$ ipython --no-banner

In [1]: import numpy as np

In [2]: import numpy.linalg as la

In [3]: np.set_printoptions(precision=1, suppress=True, linewidth=200, floatmode="fixed")

In [4]: tidy = lambda a: np.round(a, 1) + 0

In [5]: rng = np.random.default_rng(676654)

In [6]: lab = rng.integers(0, 2, 14)

In [7]: K = (lab[:, None] == lab) * 5 + np.eye(14)

In [8]: K
Out[8]: 
array([[6.0, 0.0, 5.0, 5.0, 0.0, 0.0, 0.0, 5.0, 5.0, 0.0, 0.0, 5.0, 0.0, 0.0],
       [0.0, 6.0, 0.0, 0.0, 5.0, 5.0, 5.0, 0.0, 0.0, 5.0, 5.0, 0.0, 5.0, 5.0],
       [5.0, 0.0, 6.0, 5.0, 0.0, 0.0, 0.0, 5.0, 5.0, 0.0, 0.0, 5.0, 0.0, 0.0],
       [5.0, 0.0, 5.0, 6.0, 0.0, 0.0, 0.0, 5.0, 5.0, 0.0, 0.0, 5.0, 0.0, 0.0],
       [0.0, 5.0, 0.0, 0.0, 6.0, 5.0, 5.0, 0.0, 0.0, 5.0, 5.0, 0.0, 5.0, 5.0],
       [0.0, 5.0, 0.0, 0.0, 5.0, 6.0, 5.0, 0.0, 0.0, 5.0, 5.0, 0.0, 5.0, 5.0],
       [0.0, 5.0, 0.0, 0.0, 5.0, 5.0, 6.0, 0.0, 0.0, 5.0, 5.0, 0.0, 5.0, 5.0],
       [5.0, 0.0, 5.0, 5.0, 0.0, 0.0, 0.0, 6.0, 5.0, 0.0, 0.0, 5.0, 0.0, 0.0],
       [5.0, 0.0, 5.0, 5.0, 0.0, 0.0, 0.0, 5.0, 6.0, 0.0, 0.0, 5.0, 0.0, 0.0],
       [0.0, 5.0, 0.0, 0.0, 5.0, 5.0, 5.0, 0.0, 0.0, 6.0, 5.0, 0.0, 5.0, 5.0],
       [0.0, 5.0, 0.0, 0.0, 5.0, 5.0, 5.0, 0.0, 0.0, 5.0, 6.0, 0.0, 5.0, 5.0],
       [5.0, 0.0, 5.0, 5.0, 0.0, 0.0, 0.0, 5.0, 5.0, 0.0, 0.0, 6.0, 0.0, 0.0],
       [0.0, 5.0, 0.0, 0.0, 5.0, 5.0, 5.0, 0.0, 0.0, 5.0, 5.0, 0.0, 6.0, 5.0],
       [0.0, 5.0, 0.0, 0.0, 5.0, 5.0, 5.0, 0.0, 0.0, 5.0, 5.0, 0.0, 5.0, 6.0]])

In [9]: ev, vecs = la.eigh(K)

In [10]: np.abs(vecs[:, -1]).round(6).argmax()
Out[10]: np.int64(1)

In [11]: np.unique(ev.round(6) + 0, return_counts=True)[1]
Out[11]: array([12,  1,  1])

In [12]: (ev > 1e-8).sum(), (ev < -1e-8).sum()
Out[12]: (np.int64(14), np.int64(0))

In [13]: tidy(ev)
Out[13]: array([ 1.0,  1.0,  1.0,  1.0,  1.0,  1.0,  1.0,  1.0,  1.0,  1.0,  1.0,  1.0, 31.0, 41.0])

In [14]: tidy(np.abs(vecs[:, -1]))
Out[14]: array([0.0, 0.4, 0.0, 0.0, 0.4, 0.4, 0.4, 0.0, 0.0, 0.4, 0.4, 0.0, 0.4, 0.4])

In [15]: ev.sum(), np.trace(K)
Out[15]: (np.float64(84.0), np.float64(84.0))

In [16]: tidy(np.sort(la.eigvals(K).real))
Out[16]: array([ 1.0,  1.0,  1.0,  1.0,  1.0,  1.0,  1.0,  1.0,  1.0,  1.0,  1.0,  1.0, 31.0, 41.0])

In [17]: F = np.array([[0, 3, 3, 1, -2, -1, -2, -1, 2, 0, 1, 2],
    ...:     [3, -2, -2, 3, -1, 3, 2, -1, 2, -2, 0, 2],
    ...:     [-1, 1, 3, -2, 2, -2, -3, -1, 3, 2, 3, -1],
    ...:     [0, -1, 0, 2, 2, 0, 0, 1, -1, -2, -1, -3],
    ...:     [-2, 3, 2, -3, 2, -1, 0, -2, -1, 3, -2, 0],
    ...:     [-2, 2, -2, 0, 1, 0, -3, -1, -3, -2, 3, -1],
    ...:     [-3, 2, 3, 0, 3, 2, -2, 1, 2, -2, 3, 1],
    ...:     [2, -3, 1, 1, -3, 3, 1, 1, -2, 1, -3, 0],
    ...:     [2, -1, -1, 2, -3, 2, -2, 3, -2, 2, 1, 3],
    ...:     [-3, 0, 3, 0, 0, 2, 2, 1, 0, 2, 3, -2],
    ...:     [-2, 1, 1, 3, -3, 1, -1, -3, -3, 3, 2, 1],
    ...:     [-1, -1, 3, 3, 0, -3, 3, 2, 1, 0, -2, 2],
    ...:     [0, 1, 2, -1, 3, -1, 0, 2, -1, 0, -1, 0],
    ...:     [-2, 1, 2, 1, 2, 3, 0, 3, -2, 3, -1, -2]])

In [18]: F[-1] = F[0] + 3 * F[1]

In [19]: F
Out[19]: 
array([[ 0,  3,  3,  1, -2, -1, -2, -1,  2,  0,  1,  2],
       [ 3, -2, -2,  3, -1,  3,  2, -1,  2, -2,  0,  2],
       [-1,  1,  3, -2,  2, -2, -3, -1,  3,  2,  3, -1],
       [ 0, -1,  0,  2,  2,  0,  0,  1, -1, -2, -1, -3],
       [-2,  3,  2, -3,  2, -1,  0, -2, -1,  3, -2,  0],
       [-2,  2, -2,  0,  1,  0, -3, -1, -3, -2,  3, -1],
       [-3,  2,  3,  0,  3,  2, -2,  1,  2, -2,  3,  1],
       [ 2, -3,  1,  1, -3,  3,  1,  1, -2,  1, -3,  0],
       [ 2, -1, -1,  2, -3,  2, -2,  3, -2,  2,  1,  3],
       [-3,  0,  3,  0,  0,  2,  2,  1,  0,  2,  3, -2],
       [-2,  1,  1,  3, -3,  1, -1, -3, -3,  3,  2,  1],
       [-1, -1,  3,  3,  0, -3,  3,  2,  1,  0, -2,  2],
       [ 0,  1,  2, -1,  3, -1,  0,  2, -1,  0, -1,  0],
       [ 9, -3, -3, 10, -5,  8,  4, -4,  8, -6,  1,  8]])

In [20]: W = np.array([[0, 1, 2],
    ...:     [2, 0, 1],
    ...:     [2, 2, 0],
    ...:     [1, 1, 0],
    ...:     [1, 1, 2],
    ...:     [1, 2, 2],
    ...:     [2, 1, 2],
    ...:     [2, 2, 2],
    ...:     [1, 2, 0],
    ...:     [1, 1, 1],
    ...:     [1, 0, 0],
    ...:     [2, 1, 0]])

In [21]: beta = np.array([3, 1, 0])

In [22]: act = np.maximum(F @ W + beta, 0)

In [23]: (act > 0).astype(int)
Out[23]: 
array([[1, 1, 0],
       [1, 1, 1],
       [1, 1, 0],
       [0, 0, 1],
       [1, 0, 0],
       [0, 0, 0],
       [1, 1, 1],
       [0, 1, 1],
       [1, 1, 1],
       [1, 1, 1],
       [1, 0, 0],
       [1, 1, 1],
       [1, 1, 1],
       [1, 1, 1]])

In [24]: W2 = np.array([[-4, 0], [-3, 6], [-1, -4]])

In [25]: (act @ W2).round(6).argmax(axis=1)
Out[25]: array([1, 1, 1, 0, 1, 0, 1, 1, 1, 1, 1, 1, 1, 1])

In [26]: act @ W2
Out[26]: 
array([[ -74,   36],
       [ -68,   40],
       [ -40,   24],
       [  -3,  -12],
       [ -28,    0],
       [   0,    0],
       [-128,   76],
       [ -33,   30],
       [ -68,   34],
       [-114,   48],
       [ -16,    0],
       [-123,   80],
       [ -78,    6],
       [-224,  174]])

In [27]: m1 = np.loadtxt("out9.csv", delimiter=",")

In [28]: m1
Out[28]: 
array([[ -3.6,  -0.1,  -0.9,  11.8,  11.6, -11.8,  -0.2,  -1.7,   1.9, -14.3],
       [ -0.3,   0.0,  -0.2,   1.4,   1.3,  -1.3,  -0.2,  -0.1,   0.2,  -1.6],
       [ -3.6,   0.1,  -1.0,  11.6,  11.7, -11.7,   0.1,  -1.9,   1.9, -14.3],
       [ -0.5,  -0.1,   0.0,   1.1,   1.4,  -1.4,   0.2,  -0.3,   0.1,  -1.6],
       [ -0.6,   0.0,  -0.2,   1.3,   1.3,  -1.2,   0.0,  -0.3,   0.3,  -1.6],
       [ -0.5,   0.1,  -0.1,   1.5,   1.4,  -1.3,   0.1,  -0.2,   0.2,  -1.6],
       [ -3.7,   0.1,  -0.8,  11.6,  11.7, -11.7,   0.0,  -1.8,   1.8, -14.4],
       [ -0.8,   0.1,  -0.2,   2.7,   2.7,  -2.8,   0.0,  -0.6,   0.5,  -3.2],
       [ -2.8,   0.0,  -0.7,   9.1,   9.1,  -9.1,  -0.1,  -1.3,   1.3, -11.3],
       [ -0.5,  -0.1,   0.0,   1.3,   1.5,  -1.4,  -0.1,  -0.2,   0.4,  -1.6],
       [ -0.1,  -0.1,  -0.1,  -0.2,   0.2,   0.0,   0.0,   0.1,  -0.1,  -0.1],
       [ -1.0,   0.1,  -0.3,   3.8,   3.9,  -4.0,  -0.1,  -0.4,   0.6,  -4.7],
       [ -2.8,   0.1,  -0.8,   9.1,   9.1,  -9.1,   0.0,  -1.5,   1.3, -11.3],
       [ -0.9,   0.2,  -0.2,   2.6,   2.7,  -2.5,  -0.1,  -0.4,   0.6,  -3.1],
       [ -3.2,  -0.2,  -0.9,  10.4,  10.4, -10.4,   0.0,  -1.5,   1.6, -12.8],
       [ -0.8,   0.2,  -0.2,   2.7,   2.6,  -2.7,  -0.1,  -0.4,   0.5,  -3.1],
       [ -2.4,   0.1,  -0.7,   7.8,   7.8,  -7.8,  -0.1,  -1.3,   1.0,  -9.7],
       [ -3.2,   0.0,  -0.8,  10.3,  10.3, -10.5,   0.0,  -1.4,   1.6, -12.9],
       [ -3.3,   0.0,  -0.7,  10.4,  10.5, -10.4,   0.1,  -1.7,   1.6, -12.5],
       [ -1.6,   0.2,  -0.4,   5.1,   5.3,  -5.5,   0.1,  -0.9,   0.7,  -6.3],
       [ -2.2,   0.0,  -0.5,   7.8,   7.9,  -7.9,  -0.2,  -1.1,   1.0,  -9.6],
       [ -0.3,   0.0,  -0.2,   1.2,   1.2,  -1.3,  -0.1,  -0.2,   0.3,  -1.6],
       [ -3.1,   0.0,  -0.7,  10.3,  10.6, -10.3,   0.0,  -1.6,   1.6, -12.7],
       [ -0.1,   0.1,   0.0,   0.1,   0.1,   0.1,   0.0,   0.1,  -0.1,   0.2]])

In [29]: Xs = m1 - m1.mean(axis=0)

In [30]: vecs = la.svd(Xs)[2][:1]

In [31]: B = Xs - Xs @ vecs.T @ vecs

In [32]: tidy(np.diag(vecs.T @ vecs))
Out[32]: array([0.0, 0.0, 0.0, 0.2, 0.2, 0.2, 0.0, 0.0, 0.0, 0.3])

In [33]: la.norm(B, axis=1).round(6).argmax()
Out[33]: np.int64(3)

In [34]: tidy(np.cov(Xs @ vecs.T, rowvar=False))
Out[34]: np.float64(89.0)
